$ ipython --no-banner

In [1]: import numpy as np

In [2]: from numpy import linalg as LA

In [3]: np.set_printoptions(suppress=True, linewidth=160)

In [4]: def rd(a):
   ...:     return np.round(a, 2) + 0
   ...: 

In [5]: O, _ = LA.qr(np.array([[-1.3], [-0.3], [-0.8], [0.4]]))

In [6]: arr = O @ O.T

In [7]: rd(arr)
Out[7]: 
array([[ 0.66,  0.15,  0.4 , -0.2 ],
       [ 0.15,  0.03,  0.09, -0.05],
       [ 0.4 ,  0.09,  0.25, -0.12],
       [-0.2 , -0.05, -0.12,  0.06]])

In [8]: # applying it twice changes nothing

In [9]: [round(float(x), 2) for x in LA.svd(arr, compute_uv=False)[:3]]
Out[9]: [1.0, 0.0, 0.0]

In [10]: LA.cond(arr) > 100
Out[10]: np.True_

In [11]: print(np.argsort(-LA.norm(arr, axis=0).round(6), kind="stable")[:3])
[0 2 3]

In [12]: vec = np.array([0, 0, 0, 3])

In [13]: h = np.maximum(arr @ vec, 0)

In [14]: rd(np.maximum(arr @ vec, 0) - np.maximum(-arr @ vec, 0))
Out[14]: array([-0.6 , -0.14, -0.37,  0.19])

In [15]: np.flatnonzero(h > 1e-9)
Out[15]: array([3])

In [16]: rd(np.maximum(arr @ (3 * vec), 0))
Out[16]: array([0.  , 0.  , 0.  , 0.56])

In [17]: A2 = np.array([[1, 1, 8, 5, 7],
    ...:     [2, -8, 1, 7, -1],
    ...:     [3, 9, 4, -2, -2],
    ...:     [9, 6, 4, -1, 7],
    ...:     [5, 5, 2, -3, -4]])

In [18]: Z = np.array([[4]])

In [19]: E = np.block([[A2, np.array([[1], [1], [2], [1], [1]])], [np.zeros((1, 5)), Z]])

In [20]: E
Out[20]: 
array([[ 1.,  1.,  8.,  5.,  7.,  1.],
       [ 2., -8.,  1.,  7., -1.,  1.],
       [ 3.,  9.,  4., -2., -2.,  2.],
       [ 9.,  6.,  4., -1.,  7.,  1.],
       [ 5.,  5.,  2., -3., -4.,  1.],
       [ 0.,  0.,  0.,  0.,  0.,  4.]])

In [21]: A2 = arr / np.sqrt((arr ** 2).mean(axis=1, keepdims=True))

In [22]: rd(LA.norm(A2, axis=1))
Out[22]: array([2., 2., 2., 2.])

In [23]: LA.matrix_rank(arr - arr.mean(axis=1, keepdims=True))
Out[23]: np.int64(1)

In [24]: rd(A2[0])
Out[24]: array([ 1.62,  0.37,  1.  , -0.5 ])
